$ ipython --no-banner

In [1]: import numpy as np

In [2]: np.set_printoptions(precision=3, suppress=True, linewidth=100, floatmode="fixed")

In [3]: rd = lambda a: np.round(a, 3) + 0

In [4]: mat = np.load("test15.npy")

In [5]: rd(mat)
Out[5]: 
array([[ 0.246,  0.158, -0.193,  0.351],
       [ 0.158,  0.102, -0.124,  0.226],
       [-0.193, -0.124,  0.152, -0.276],
       [ 0.351,  0.226, -0.276,  0.501]])

In [6]: Uu, sig, vt = np.linalg.svd(mat)

In [7]: vecs = vt[:(sig > 1e-8).sum()]

In [8]: rng = np.random.default_rng(43)

In [9]: x0 = mat[1] + 5 * mat[0] + rng.integers(2) * np.eye(4)[2]

In [10]: rd(x0)
Out[10]: array([ 1.386,  0.891, -0.089,  1.980])

In [11]: rd(vecs.T @ vecs)
Out[11]: 
array([[ 0.246,  0.158, -0.193,  0.351],
       [ 0.158,  0.102, -0.124,  0.226],
       [-0.193, -0.124,  0.152, -0.276],
       [ 0.351,  0.226, -0.276,  0.501]])

In [12]: rd(np.diag(vecs.T @ vecs))
Out[12]: array([0.246, 0.102, 0.152, 0.501])

In [13]: rd(np.linalg.norm(x0 - vecs.T @ vecs @ x0))
Out[13]: np.float64(0.921)

In [14]: np.linalg.cond(mat) > 100
Out[14]: np.True_

In [15]: [round(float(x), 3) for x in np.linalg.svd(mat, compute_uv=False)[:3]]
Out[15]: [1.0, 0.0, 0.0]

In [16]: rd(np.linalg.norm(mat, 2) / np.linalg.norm(mat))
Out[16]: np.float64(1.0)

In [17]: np.linalg.matrix_rank(mat, rtol=0.1)
Out[17]: np.int64(1)

In [18]: np.allclose(mat[:-1].T @ np.linalg.lstsq(mat[:-1].T, mat[-1])[0], mat[-1])
Out[18]: True

In [19]: rd(np.trace(np.linalg.pinv(mat) @ mat))
Out[19]: np.float64(1.0)

In [20]: np.abs(np.diag(np.linalg.qr(mat)[1])) > 1e-9
Out[20]: array([ True, False, False, False])

In [21]: x0 = np.array([3, 4, -6, -4])

In [22]: rd(np.eye(4) - mat)
Out[22]: 
array([[ 0.754, -0.158,  0.193, -0.351],
       [-0.158,  0.898,  0.124, -0.226],
       [ 0.193,  0.124,  0.848,  0.276],
       [-0.351, -0.226,  0.276,  0.499]])

In [23]: rd(np.linalg.eigvalsh(2 * mat - np.eye(4)))
Out[23]: array([-1.000, -1.000, -1.000,  1.000])

In [24]: rd((x0 - mat @ x0) @ (mat @ x0))
Out[24]: np.float64(0.0)

In [25]: np.trace(mat)
Out[25]: np.float64(1.0)

In [26]: x0 = np.array([7, 3, 3, 2])

In [27]: h = np.maximum(mat @ x0, 0)

In [28]: rd(mat * (h > 1e-9)[:, None])
Out[28]: 
array([[ 0.246,  0.158, -0.193,  0.351],
       [ 0.158,  0.102, -0.124,  0.226],
       [ 0.000,  0.000,  0.000,  0.000],
       [ 0.351,  0.226, -0.276,  0.501]])

In [29]: np.flatnonzero(h > 1e-9)
Out[29]: array([0, 1, 3])

In [30]: rd(h)
Out[30]: array([2.316, 1.489, 0.000, 3.308])

In [31]: rd(np.maximum(mat @ (3 * x0), 0))
Out[31]: array([6.947, 4.466, 0.000, 9.925])

In [32]: rd(np.maximum(mat @ x0, 0) - np.maximum(-mat @ x0, 0))
Out[32]: array([ 2.316,  1.489, -1.820,  3.308])

In [33]: rd(np.tanh(mat @ x0))
Out[33]: array([ 0.981,  0.903, -0.949,  0.997])

In [34]: arr = np.array([[3, 2, 2, 3, 1, 3, 2],
    ...:     [0, 0, 2, 2, 1, 3, 2],
    ...:     [2, 0, 0, 1, 3, 1, 2],
    ...:     [2, 0, 0, 1, 2, 3, 0]])

In [35]: arr[:, 0] = 2 * arr[:, 2]

In [36]: arr
Out[36]: 
array([[4, 2, 2, 3, 1, 3, 2],
       [4, 0, 2, 2, 1, 3, 2],
       [0, 0, 0, 1, 3, 1, 2],
       [0, 0, 0, 1, 2, 3, 0]])

In [37]: t3 = np.stack([arr, -3 * arr, arr[::-1]])

In [38]: (t3 @ arr.T).shape
Out[38]: (3, 4, 4)

In [39]: t3.shape
Out[39]: (3, 4, 7)

In [40]: rd(np.linalg.norm(t3, axis=(1, 2)))
Out[40]: array([10.677, 32.031, 10.677])

In [41]: np.einsum("bij,cij->bc", t3, t3)
Out[41]: 
array([[ 114, -342,   52],
       [-342, 1026, -156],
       [  52, -156,  114]])

In [42]: rd(np.linalg.norm(arr))
Out[42]: np.float64(10.677)

In [43]: np.linalg.rank(arr)
AttributeError: module 'numpy.linalg' has no attribute 'rank'


In [44]: np.zeros(4, 7)
TypeError: Cannot interpret '7' as a data type


In [45]: arr - arr[0]
Out[45]: 
array([[ 0,  0,  0,  0,  0,  0,  0],
       [ 0, -2,  0, -1,  0,  0,  0],
       [-4, -2, -2, -2,  2, -2,  0],
       [-4, -2, -2, -2,  1,  0, -2]])

In [46]: np.abs(arr).max()
Out[46]: np.int64(4)

In [47]: arr.sum(axis=0)
Out[47]: array([ 8,  2,  4,  7,  7, 10,  6])

In [48]: arr.mean(axis=0)
Out[48]: array([2.000, 0.500, 1.000, 1.750, 1.750, 2.500, 1.500])

In [49]: arr[4]
IndexError: index 4 is out of bounds for axis 0 with size 4


In [50]: Y = arr / np.linalg.norm(arr, axis=1, keepdims=True)

In [51]: G = Y @ Y.T

In [52]: rd(np.degrees(np.arccos(np.clip(G[3, 2], -1, 1))))
Out[52]: np.float64(46.365)

In [53]: (np.abs(G) > 0.9).astype(int)
Out[53]: 
array([[1, 1, 0, 0],
       [1, 1, 0, 0],
       [0, 0, 1, 0],
       [0, 0, 0, 1]])

In [54]: G = arr.T @ arr

In [55]: (arr @ arr.T).shape
Out[55]: (4, 4)

In [56]: np.trace(G), (arr ** 2).sum()
Out[56]: (np.int64(114), np.int64(114))

In [57]: G
Out[57]: 
array([[32,  8, 16, 20,  8, 24, 16],
       [ 8,  4,  4,  6,  2,  6,  4],
       [16,  4,  8, 10,  4, 12,  8],
       [20,  6, 10, 15, 10, 19, 12],
       [ 8,  2,  4, 10, 15, 15, 10],
       [24,  6, 12, 19, 15, 28, 14],
       [16,  4,  8, 12, 10, 14, 12]])

In [58]: np.linalg.matrix_rank(G)
Out[58]: np.int64(4)

In [59]: rd(np.linalg.eigvalsh(G)[::-1])
Out[59]: array([92.686, 14.654,  4.430,  2.229,  0.000,  0.000,  0.000])

In [60]: np.allclose(G, G.T)
Out[60]: True

In [61]: Y = arr[0, 0] * arr[1:] - np.outer(arr[1:, 0], arr[0])

In [62]: Y
Out[62]: 
array([[ 0, -8,  0, -4,  0,  0,  0],
       [ 0,  0,  0,  4, 12,  4,  8],
       [ 0,  0,  0,  4,  8, 12,  0]])

In [63]: arr[:, 0] / arr[0, 0]
Out[63]: array([1.000, 1.000, 0.000, 0.000])

In [64]: np.linalg.matrix_rank(Y), np.linalg.matrix_rank(arr)
Out[64]: (np.int64(3), np.int64(4))

In [65]: W0 = np.load("out11.npy")

In [66]: W0
Out[66]: 
array([[1, 0, 0, 0, 0, 0],
       [0, 1, 0, 0, 0, 0],
       [2, 2, 1, 0, 0, 0],
       [3, 3, 3, 1, 0, 0],
       [2, 3, 2, 0, 1, 0],
       [1, 0, 0, 0, 1, 1]])

In [67]: # triangular: eigenvalues sit on the diagonal

In [68]: rd(np.linalg.svd(W0, compute_uv=False))
Out[68]: array([7.358, 1.716, 1.342, 0.925, 0.489, 0.130])

In [69]: W0[6]
IndexError: index 6 is out of bounds for axis 0 with size 6


In [70]: np.zeros(6, 6)
TypeError: Cannot interpret '6' as a data type


In [71]: W0[:, 6]
IndexError: index 6 is out of bounds for axis 1 with size 6


In [72]: np.linalg.matrix_rank(W0 - W0[0, 0] * np.eye(6))
Out[72]: np.int64(4)

In [73]: W0 @ W0
Out[73]: 
array([[ 1,  0,  0,  0,  0,  0],
       [ 0,  1,  0,  0,  0,  0],
       [ 4,  4,  1,  0,  0,  0],
       [12, 12,  6,  1,  0,  0],
       [ 8, 10,  4,  0,  1,  0],
       [ 4,  3,  2,  0,  2,  1]])

In [74]: [int(np.linalg.matrix_rank(np.linalg.matrix_power(W0, p))) for p in range(1, 7)]
Out[74]: [6, 6, 6, 6, 6, 6]

In [75]: rd(np.sort(np.linalg.eigvals(W0)))
Out[75]: array([1.000, 1.000, 1.000, 1.000, 1.000, 1.000])

In [76]: Y = W0 / np.sqrt((W0 ** 2).mean(axis=1, keepdims=True))

In [77]: np.linalg.matrix_rank(W0 - W0.mean(axis=1, keepdims=True))
Out[77]: np.int64(5)

In [78]: rd(Y[4])
Out[78]: array([1.155, 1.732, 1.155, 0.000, 0.577, 0.000])

In [79]: rd(W0 - W0.mean(axis=1, keepdims=True))
Out[79]: 
array([[ 0.833, -0.167, -0.167, -0.167, -0.167, -0.167],
       [-0.167,  0.833, -0.167, -0.167, -0.167, -0.167],
       [ 1.167,  1.167,  0.167, -0.833, -0.833, -0.833],
       [ 1.333,  1.333,  1.333, -0.667, -1.667, -1.667],
       [ 0.667,  1.667,  0.667, -1.333, -0.333, -1.333],
       [ 0.500, -0.500, -0.500, -0.500,  0.500,  0.500]])

In [80]: rd(np.linalg.norm(Y, axis=1))
Out[80]: array([2.449, 2.449, 2.449, 2.449, 2.449, 2.449])

In [81]: r0 = np.array([-2, 1, -2, 0, 1, 2])

In [82]: Y = W0 + np.outer(r0, np.eye(6)[4])

In [83]: np.linalg.matrix_rank(Y - W0)
Out[83]: np.int64(1)

In [84]: Y
Out[84]: 
array([[ 1.000,  0.000,  0.000,  0.000, -2.000,  0.000],
       [ 0.000,  1.000,  0.000,  0.000,  1.000,  0.000],
       [ 2.000,  2.000,  1.000,  0.000, -2.000,  0.000],
       [ 3.000,  3.000,  3.000,  1.000,  0.000,  0.000],
       [ 2.000,  3.000,  2.000,  0.000,  2.000,  0.000],
       [ 1.000,  0.000,  0.000,  0.000,  3.000,  1.000]])

In [85]: np.linalg.matrix_rank(np.linalg.inv(Y) - np.linalg.inv(W0), tol=1e-8)
Out[85]: np.int64(1)

In [86]: Y = np.array([[4, -7], [-3, 2], [0, 1], [-1, -5], [2, 7], [-3, -1]])

In [87]: np.einsum("ij->j", W0)
Out[87]: array([9, 9, 6, 1, 2, 1])

In [88]: np.linalg.matrix_rank(np.vstack([W0, Y.T]))
Out[88]: np.int64(6)

In [89]: W0 @ Y
Out[89]: 
array([[  4,  -7],
       [ -3,   2],
       [  2,  -9],
       [  2, -17],
       [  1,   1],
       [  3,  -1]])

In [90]: np.einsum("ik,kj->ij", W0, Y)
Out[90]: 
array([[  4,  -7],
       [ -3,   2],
       [  2,  -9],
       [  2, -17],
       [  1,   1],
       [  3,  -1]])

In [91]: K = np.array([[17, -15, 2, -1, 1, 0],
    ...:     [-15, 19, -6, -2, 8, -2],
    ...:     [2, -6, 23, -11, -4, -12],
    ...:     [-1, -2, -11, 26, -10, 11],
    ...:     [1, 8, -4, -10, 15, -5],
    ...:     [0, -2, -12, 11, -5, 10]])

In [92]: K
Out[92]: 
array([[ 17, -15,   2,  -1,   1,   0],
       [-15,  19,  -6,  -2,   8,  -2],
       [  2,  -6,  23, -11,  -4, -12],
       [ -1,  -2, -11,  26, -10,  11],
       [  1,   8,  -4, -10,  15,  -5],
       [  0,  -2, -12,  11,  -5,  10]])

In [93]: # rows and columns are dependent

In [94]: def softmax(z):
    ...:     e = np.exp(z - z.max(axis=-1, keepdims=True))
    ...:     return e / e.sum(axis=-1, keepdims=True)
    ...: 

In [95]: rd(softmax(W0).sum(axis=1))
Out[95]: array([1.000, 1.000, 1.000, 1.000, 1.000, 1.000])

In [96]: att = W0 @ W0.T / np.sqrt(6)

In [97]: rd(softmax(att)[0] @ W0)
Out[97]: array([1.866, 1.887, 1.424, 0.285, 0.316, 0.126])

In [98]: W = np.array([[4, -3, 2, 8],
    ...:     [6, 6, 1, 6],
    ...:     [-5, 6, 2, 1],
    ...:     [1, 3, 1, 8],
    ...:     [-9, 5, -9, 8],
    ...:     [1, -3, -3, 1]])

In [99]: coef = np.array([0, 0, 2, 2])

In [100]: hid = np.maximum(K @ W + coef, 0)

In [101]: np.linalg.matrix_rank(hid)
Out[101]: np.int64(4)

In [102]: Z = np.array([[1, 2, 3], [4, 0, 1], [2, 2, 4], [5, 1, 2]])

In [103]: W @ Z
Out[103]: 
array([[ 36,  20,  33],
       [ 62,  20,  40],
       [ 28,  -5,   1],
       [ 55,  12,  26],
       [ 33, -28, -42],
       [-12,  -3, -10]])

In [104]: evals, vecs = np.linalg.eigvalsh(K)
ValueError: too many values to unpack (expected 2)


In [105]: evals, vecs = np.linalg.eigh(K)

In [106]: rd(np.abs(vecs[:, -1]))
Out[106]: array([0.080, 0.018, 0.544, 0.680, 0.223, 0.430])

In [107]: rd(evals.sum()), np.trace(K)
Out[107]: (np.float64(110.0), np.int64(110))

In [108]: np.unique(evals.round(6) + 0, return_counts=True)[1]
Out[108]: array([2, 1, 1, 1, 1])

In [109]: rd(evals)
Out[109]: array([ 0.000,  0.000,  6.639, 20.859, 37.408, 45.094])

In [110]: rd(vecs.T @ K @ vecs)
Out[110]: 
array([[ 0.000,  0.000,  0.000,  0.000,  0.000,  0.000],
       [ 0.000,  0.000,  0.000,  0.000,  0.000,  0.000],
       [ 0.000,  0.000,  6.639,  0.000,  0.000,  0.000],
       [ 0.000,  0.000,  0.000, 20.859,  0.000,  0.000],
       [ 0.000,  0.000,  0.000,  0.000, 37.408,  0.000],
       [ 0.000,  0.000,  0.000,  0.000,  0.000, 45.094]])

In [111]: np.abs(vecs[:, -1]).round(6).argmax()
Out[111]: np.int64(3)

In [112]: Uu, sig, vt = np.linalg.svd(K)

In [113]: vecs = vt[:(sig > 1e-8).sum()]

In [114]: x0 = K[0] + 3 * K[4] + rng.integers(2) * np.eye(6)[1]

In [115]: x0
Out[115]: array([ 20.000,  10.000, -10.000, -31.000,  46.000, -15.000])

In [116]: rd(np.linalg.norm(x0 - vecs.T @ vecs @ x0))
Out[116]: np.float64(0.669)

In [117]: A = np.load("run16.npy")

In [118]: A
Out[118]: 
array([[ 0,  1,  1, -2],
       [-2,  0,  1,  1],
       [ 1, -2,  0,  1],
       [ 1,  1, -2,  0]])

In [119]: # null space of dimension 1

In [120]: Uu, sig, vt = np.linalg.svd(A)

In [121]: np.argmax(sig[:-1] / (sig[1:] + 1e-6)) + 1
Out[121]: np.int64(3)

In [122]: rd(sig)
Out[122]: array([3.162, 3.162, 2.000, 0.000])

In [123]: Y = Uu[:, :3] @ np.diag(sig[:3]) @ vt[:3]

In [124]: rd(np.linalg.norm(A - Y) / np.linalg.norm(A))
Out[124]: np.float64(0.0)

In [125]: rd(np.linalg.norm(A - Y, 2)), rd(sig[3])
Out[125]: (np.float64(0.0), np.float64(0.0))

In [126]: np.linalg.matrix_rank(Y)
Out[126]: np.int64(3)
